$ python -q
>>> import numpy as np
>>> np.set_printoptions(precision=1, suppress=True, linewidth=160, legacy="1.25")
>>> J = np.array([[-2, -6, 4, 0],
...     [6, 2, 12, 8],
...     [6, 2, 12, 8],
...     [0, -4, 6, 2],
...     [3, -1, 9, 5],
...     [2, -2, 8, 4],
...     [5, 1, 11, 7],
...     [4, 0, 10, 6]])
>>> print(np.linalg.norm(J, axis=0))
[11.4  8.1 26.6 16.1]
>>> print(np.linalg.norm(J, axis=1))
[ 7.5 15.7 15.7  7.5 10.8  9.4 14.  12.3]
>>> print(np.linalg.lstsq(J[:-1].T, J[-1])[2])
2
>>> print(np.unique(J.round(6), axis=0).shape)
(7, 4)
>>> print(np.abs(np.diag(np.linalg.qr(J)[1])) > 1e-9)
[ True  True False False]
>>> print(np.allclose(J[:-1].T @ np.linalg.lstsq(J[:-1].T, J[-1])[0], J[-1]))
True
>>> rng = np.random.default_rng(59)
>>> Y = J + rng.integers(-2, 3, (8, 2)) @ rng.integers(-2, 3, (2, 4))
>>> print(Y)
[[ 0 -8  6  2]
 [10  0 14 12]
 [ 6  0 14  8]
 [ 3 -8 10  5]
 [-1  1  7  1]
 [-4  2  4 -2]
 [ 7 -3 15  9]
 [10 -4 14 12]]
>>> print(np.linalg.matrix_rank(Y - J, tol=1e-8))
2
>>> print(Y - J)
[[ 2 -2  2  2]
 [ 4 -2  2  4]
 [ 0 -2  2  0]
 [ 3 -4  4  3]
 [-4  2 -2 -4]
 [-6  4 -4 -6]
 [ 2 -4  4  2]
 [ 6 -4  4  6]]
>>> print(np.round(np.linalg.svd(Y - J, compute_uv=False), 1) + 0)
[19.5  4.5  0.   0. ]
>>> print(np.abs(Y - J).sum(axis=1))
[ 8 12  4 14 12 20 12 20]
>>> left, sig, vt = np.linalg.svd(J)
>>> evecs = vt[:(sig > 1e-8).sum()]
>>> vec = J[1] + -3 * J[2] + rng.integers(2) * np.eye(4)[3]
>>> print(vec)
[-12.  -4. -24. -15.]
>>> print(np.linalg.matrix_rank(np.vstack([J, vec])))
3
>>> print(round(float(np.linalg.norm(vec - evecs.T @ evecs @ vec)), 1))
0.9
>>> data = np.load("out6.npy")
>>> print(data)
[[0. 0. 0. 0. 0. 1.]
 [0. 0. 0. 0. 0. 1.]
 [0. 0. 0. 0. 0. 2.]
 [0. 0. 0. 0. 0. 2.]
 [0. 0. 0. 0. 0. 2.]
 [1. 1. 2. 2. 2. 0.]]
>>> rk = np.linalg.matrix_rank(J)
>>> print(rk)
2
>>> null = np.linalg.svd(J)[2][rk:].T
>>> print(np.round(J @ null, 1) + 0)
[[0. 0.]
 [0. 0.]
 [0. 0.]
 [0. 0.]
 [0. 0.]
 [0. 0.]
 [0. 0.]
 [0. 0.]]
>>> print(np.linalg.matrix_rank(J.T @ J), np.linalg.matrix_rank(J @ J.T))
2 2
>>> print([int(np.linalg.matrix_rank(J[:, :j + 1])) for j in range(4)])
[1, 2, 2, 2]
>>> print(null @ null.T)
[[ 0.7 -0.3 -0.2 -0.2]
 [-0.3  0.3  0.2 -0.2]
 [-0.2  0.2  0.3 -0.3]
 [-0.2 -0.2 -0.3  0.7]]
>>> rk = np.linalg.matrix_rank(data)
>>> print(rk)
2
>>> null = np.linalg.svd(data)[2][rk:].T
>>> print([int(np.linalg.matrix_rank(np.delete(data, i, axis=0))) for i in range(6)])
[2, 2, 2, 2, 2, 1]
>>> print([int(np.linalg.matrix_rank(data[:i])) for i in range(1, len(data) + 1)])
[1, 1, 1, 1, 1, 2]
>>> print(np.allclose(data @ null, 0))
True
>>> print(null.shape)
(6, 4)
>>> print(np.round(data @ null, 1) + 0)
[[0. 0. 0. 0.]
 [0. 0. 0. 0.]
 [0. 0. 0. 0.]
 [0. 0. 0. 0.]
 [0. 0. 0. 0.]
 [0. 0. 0. 0.]]
>>> print([round(float(x), 1) for x in np.linalg.svd(data, compute_uv=False)[:3]])
[3.7, 3.7, 0.0]
>>> print(round(float(np.linalg.norm(data, 2) / np.linalg.norm(data)), 1))
0.7
>>> M = np.load("w.npy")
>>> print(M.round(1) + 0)
[[ 0.   0.  -1.  -0.8 -1.2]
 [-0.3 -0.7 -0.2 -2.5 -1.4]
 [ 0.4  0.7 -1.7  1.1 -0.7]]
>>> print(np.abs(np.diag(np.linalg.qr(M)[1])) > 1e-9)
[ True  True False]
>>> print(np.linalg.cond(M) > 100)
True
>>> print(np.argsort(-np.linalg.norm(M, axis=0).round(6), kind="stable")[:3])
[3 2 4]
>>> f, r1 = M[1], M[2]
>>> print(np.round(f @ f, 1))
8.8
>>> p = (f @ r1) / (f @ f) * f
>>> print(np.round((r1 - p) @ f, 1))
-0.0
>>> print(np.outer(f, r1))
[[-0.1 -0.2  0.6 -0.3  0.2]
 [-0.3 -0.5  1.3 -0.8  0.5]
 [-0.1 -0.1  0.3 -0.2  0.1]
 [-0.9 -1.7  4.3 -2.7  1.8]
 [-0.5 -1.   2.4 -1.5  1. ]]
>>> print(np.linalg.matrix_rank(np.outer(f, r1)))
1
>>> print(p.round(1) + 0)
[0.1 0.2 0.  0.6 0.3]
>>> f = np.array([2, -3, 0])
>>> print(np.polyval(f, M[1]))
[ 1.2  3.3  0.5 19.7  8.3]
>>> W0 = np.loadtxt("case17.csv", delimiter=",")
>>> print(W0)
[[ 4.  4.  4.  4.  4.  4.  4.  4.]
 [ 4.  8.  8.  8.  8.  8.  8.  8.]
 [ 4.  8. 12. 12. 12. 12. 12. 12.]
 [ 4.  8. 12. 16. 16. 16. 16. 16.]
 [ 4.  8. 12. 16. 20. 20. 20. 20.]
 [ 4.  8. 12. 16. 20. 24. 24. 24.]
 [ 4.  8. 12. 16. 20. 24. 28. 28.]
 [ 4.  8. 12. 16. 20. 24. 28. 32.]]
>>> evals, evecs = np.linalg.eigh(W0)
>>> vec = np.array([3, 1, -3, 3, 0, 3, 1, 0])
>>> print(evecs * np.sqrt(evals) @ evecs.T)
[[1.7 0.7 0.5 0.4 0.3 0.3 0.2 0.2]
 [0.7 2.2 1.  0.8 0.6 0.5 0.5 0.5]
 [0.5 1.  2.5 1.3 1.  0.9 0.8 0.7]
 [0.4 0.8 1.3 2.7 1.6 1.2 1.1 1. ]
 [0.3 0.6 1.  1.6 2.9 1.8 1.5 1.4]
 [0.3 0.5 0.9 1.2 1.8 3.2 2.1 1.9]
 [0.2 0.5 0.8 1.1 1.5 2.1 3.6 2.6]
 [0.2 0.5 0.7 1.  1.4 1.9 2.6 4.3]]
>>> print(vec @ W0 @ vec)
748.0
>>> print(evecs * np.maximum(evals, 0) @ evecs.T)
[[ 4.  4.  4.  4.  4.  4.  4.  4.]
 [ 4.  8.  8.  8.  8.  8.  8.  8.]
 [ 4.  8. 12. 12. 12. 12. 12. 12.]
 [ 4.  8. 12. 16. 16. 16. 16. 16.]
 [ 4.  8. 12. 16. 20. 20. 20. 20.]
 [ 4.  8. 12. 16. 20. 24. 24. 24.]
 [ 4.  8. 12. 16. 20. 24. 28. 28.]
 [ 4.  8. 12. 16. 20. 24. 28. 32.]]
>>> print(np.abs(W0).sum(axis=1).max(), round(float(np.abs(evals).max()), 1))
144.0 117.5
>>> print(evecs * np.abs(evals) @ evecs.T)
[[ 4.  4.  4.  4.  4.  4.  4.  4.]
 [ 4.  8.  8.  8.  8.  8.  8.  8.]
 [ 4.  8. 12. 12. 12. 12. 12. 12.]
 [ 4.  8. 12. 16. 16. 16. 16. 16.]
 [ 4.  8. 12. 16. 20. 20. 20. 20.]
 [ 4.  8. 12. 16. 20. 24. 24. 24.]
 [ 4.  8. 12. 16. 20. 24. 28. 28.]
 [ 4.  8. 12. 16. 20. 24. 28. 32.]]
>>> f = np.array([2, -3, -3])
>>> print(np.cross(W0[7, :3], W0[3, :3]))
[0. 0. 0.]
>>> print(np.array([np.convolve(row, f, "same") for row in W0]))
[[  -4.  -16.  -16.  -16.  -16.  -16.  -16.  -24.]
 [   4.  -20.  -32.  -32.  -32.  -32.  -32.  -48.]
 [   4.  -12.  -36.  -48.  -48.  -48.  -48.  -72.]
 [   4.  -12.  -28.  -52.  -64.  -64.  -64.  -96.]
 [   4.  -12.  -28.  -44.  -68.  -80.  -80. -120.]
 [   4.  -12.  -28.  -44.  -60.  -84.  -96. -144.]
 [   4.  -12.  -28.  -44.  -60.  -76. -100. -168.]
 [   4.  -12.  -28.  -44.  -60.  -76.  -92. -180.]]
>>> print(np.correlate(W0[7], W0[3], "full"))
[  64.  192.  384.  640.  960. 1328. 1728. 2144. 1984. 1760. 1472. 1120.  704.  368.  128.]
>>> print(np.polyval(f, W0[7]))
[  17.  101.  249.  461.  737. 1077. 1481. 1949.]
>>> m1 = np.load("m.npy")
>>> print(m1)
[[ 2  0  0 -3  0 -2  0  3 -3]
 [ 0  3 -3  0  0  0  0  0  0]
 [ 0 -1 -3  0  0  0  0  0  0]
 [-3  0  0  1  0 -3 -1 -1  1]
 [ 0 -2  0  0  2  0  0  0  0]
 [ 1  0  0 -1  0  1 -1  0  3]
 [-1  0  0  3  0 -2  0 -2  2]
 [ 3  0  0 -3  0  3  2  2 -3]
 [ 0  0  0 -3  0 -3  0 -2 -3]]
>>> print(m1 @ m1)
[[ 20   0   0  -7   0  21  11  21 -15]
 [  0  12   0   0   0   0   0   0   0]
 [  0   0  12   0   0   0   0   0   0]
 [-14   0   0  10   0  -4   0 -12  -1]
 [  0 -10   6   0   4   0   0   0   0]
 [  7   0   0 -17   0  -5   0   0 -12]
 [-19   0   0   8   0 -21  -5 -14   0]
 [ 22   0   0  -6   0  17   4  18   4]
 [  0   0   0  15   0   9   2   5   3]]
>>> print((m1 - m1.T) / 2)
[[ 0.   0.   0.   0.   0.  -1.5  0.5  0.  -1.5]
 [ 0.   0.  -1.   0.   1.   0.   0.   0.   0. ]
 [ 0.   1.   0.   0.   0.   0.   0.   0.   0. ]
 [ 0.   0.   0.   0.   0.  -1.  -2.   1.   2. ]
 [ 0.  -1.   0.   0.   0.   0.   0.   0.   0. ]
 [ 1.5  0.   0.   1.   0.   0.   0.5 -1.5  3. ]
 [-0.5  0.   0.   2.   0.  -0.5  0.  -2.   1. ]
 [ 0.   0.   0.  -1.   0.   1.5  2.   0.  -0.5]
 [ 1.5  0.   0.  -2.   0.  -3.  -1.   0.5  0. ]]
>>> print(np.round(np.linalg.det(m1), 1))
-17448.0
>>> print(np.trace(m1))
5
>>> print(np.sort(np.abs(np.linalg.eigvals(m1))))
[1.7 2.  2.1 2.1 3.5 3.5 3.7 3.7 6.8]
>>> print(np.allclose(m1 @ m1.T, m1.T @ m1))
False
>>> print(np.allclose(m1, m1.T))
False
>>> vec = np.array([-1, 2, -3, -2, -1, -2, -2, 3, -3])
>>> rhs = m1 @ vec
>>> b, lr = np.zeros(9), 1 / np.linalg.norm(m1, 2) ** 2
>>> for i in range(3):
...     b -= lr * m1.T @ (m1 @ b - rhs)
...     if i % 1 == 0: print(i, round(np.linalg.norm(m1 @ b - rhs), 1))
... 
0 20.1
1 14.8
2 11.6
>>> print(b)
[ 0.3  1.2 -1.6 -2.  -0.3 -1.8 -0.1  1.1 -2.4]
>>> print((m1 != 0).astype(int))
[[1 0 0 1 0 1 0 1 1]
 [0 1 1 0 0 0 0 0 0]
 [0 1 1 0 0 0 0 0 0]
 [1 0 0 1 0 1 1 1 1]
 [0 1 0 0 1 0 0 0 0]
 [1 0 0 1 0 1 1 0 1]
 [1 0 0 1 0 1 0 1 1]
 [1 0 0 1 0 1 1 1 1]
 [0 0 0 1 0 1 0 1 1]]
>>> vec = np.array([2, -1, -1, 0, -1, -1, 1, 2, 1])
>>> print(np.sign((m1 @ vec).round(6)))
[ 1  0  1 -1  0  1 -1  1 -1]
>>> print(m1 @ (2 * vec))
[ 18   0   8 -10   0   6  -4  12  -8]
>>> print(np.einsum("ij,j->i", m1, vec))
[ 9  0  4 -5  0  3 -2  6 -4]
>>> print((m1 @ vec).argmax())
0
>>> print(m1 @ vec)
[ 9  0  4 -5  0  3 -2  6 -4]
>>> print(m1 * vec)
[[ 4  0  0  0  0  2  0  6 -3]
 [ 0 -3  3  0  0  0  0  0  0]
 [ 0  1  3  0  0  0  0  0  0]
 [-6  0  0  0  0  3 -1 -2  1]
 [ 0  2  0  0 -2  0  0  0  0]
 [ 2  0  0  0  0 -1 -1  0  3]
 [-2  0  0  0  0  2  0 -4  2]
 [ 6  0  0  0  0 -3  2  4 -3]
 [ 0  0  0  0  0  3  0 -4 -3]]
>>> blk = np.stack([m1, 4 * m1, m1[::-1]])
>>> print(np.linalg.matrix_rank(blk))
[9 9 9]
>>> print(np.linalg.matrix_rank(blk.reshape(3, -1)))
2
>>> print(np.linalg.norm(blk, axis=(1, 2)))
[14.2 57.  14.2]
>>> feats = np.load("x.npy")
>>> print(feats)
[[33.1 30.3 24.1 30.4]
 [16.9 11.3 13.1 11.5]
 [15.8 25.2 17.  24.9]
 [33.6 43.9 31.8 44.1]
 [31.3 20.  25.8 19.8]
 [32.1 44.1 28.  44.2]]
>>> left, sig, vt = np.linalg.svd(feats)
>>> print(sig)
[140.9  18.2   3.8   0.3]
>>> Y = left[:, :3] @ np.diag(sig[:3]) @ vt[:3]
>>> print(round(float(np.abs(feats - Y).max()), 1))
0.1
>>> print(np.linalg.matrix_rank(feats, rtol=0.05))
2
>>> print(round(np.linalg.norm(feats - Y) / np.linalg.norm(feats), 1))
0.0
>>> print(Y)
[[33.1 30.3 24.1 30.4]
 [16.9 11.4 13.1 11.4]
 [15.8 25.1 17.  25. ]
 [33.6 44.  31.8 44. ]
 [31.3 19.9 25.8 19.9]
 [32.1 44.1 28.  44.2]]
